$ python -q
>>> import numpy as np
>>> np.set_printoptions(precision=2, suppress=True, linewidth=120, sign=" ")
>>> J = np.diag(np.array([-2, -1, 0, -2, -1, 3])) + 4 * np.eye(6, k=1) + 4 * np.eye(6, k=-1)
>>> J
array([[-2.,  4.,  0.,  0.,  0.,  0.],
       [ 4., -1.,  4.,  0.,  0.,  0.],
       [ 0.,  4.,  0.,  4.,  0.,  0.],
       [ 0.,  0.,  4., -2.,  4.,  0.],
       [ 0.,  0.,  0.,  4., -1.,  4.],
       [ 0.,  0.,  0.,  0.,  4.,  3.]])
>>> np.sort(np.abs(np.linalg.eigvals(J)))
array([ 1.35,  2.05,  5.09,  5.92,  6.71,  8.18])
>>> np.linalg.matrix_power(J, 3)
array([[ -88.,  156.,  -48.,   64.,    0.,    0.],
       [ 156.,  -97.,  196.,  -48.,   64.,    0.],
       [ -48.,  196.,  -48.,  208.,  -48.,   64.],
       [  64.,  -48.,  208., -152.,  220.,    0.],
       [   0.,   64.,  -48.,  220.,  -49.,  156.],
       [   0.,    0.,   64.,    0.,  156.,  107.]])
>>> np.trace(J)
np.float64(-3.0)
>>> w, V = np.linalg.eigh(J)
>>> np.linalg.eigvalsh(J @ J)
array([  1.82,   4.21,  25.93,  35.02,  45.06,  66.97])
>>> np.abs(V[:, -1]).round(6).argmax()
np.int64(5)
>>> np.linalg.svd(J, compute_uv=False)
array([ 8.18,  6.71,  5.92,  5.09,  2.05,  1.35])
>>> (w > 1e-8).sum(), (w < -1e-8).sum()
(np.int64(3), np.int64(3))
>>> np.linalg.eigvalsh(J + 2 * np.eye(6))
array([-6.18, -3.92, -0.05,  3.35,  7.09,  8.71])
>>> np.round(V.T @ V, 2) + 0
array([[ 1.,  0.,  0.,  0.,  0.,  0.],
       [ 0.,  1.,  0.,  0.,  0.,  0.],
       [ 0.,  0.,  1.,  0.,  0.,  0.],
       [ 0.,  0.,  0.,  1.,  0.,  0.],
       [ 0.,  0.,  0.,  0.,  1.,  0.],
       [ 0.,  0.,  0.,  0.,  0.,  1.]])
>>> np.round(V @ np.diag(w) @ V.T, 2) + 0
array([[-2.,  4.,  0.,  0.,  0.,  0.],
       [ 4., -1.,  4.,  0.,  0.,  0.],
       [ 0.,  4.,  0.,  4.,  0.,  0.],
       [ 0.,  0.,  4., -2.,  4.,  0.],
       [ 0.,  0.,  0.,  4., -1.,  4.],
       [ 0.,  0.,  0.,  0.,  4.,  3.]])
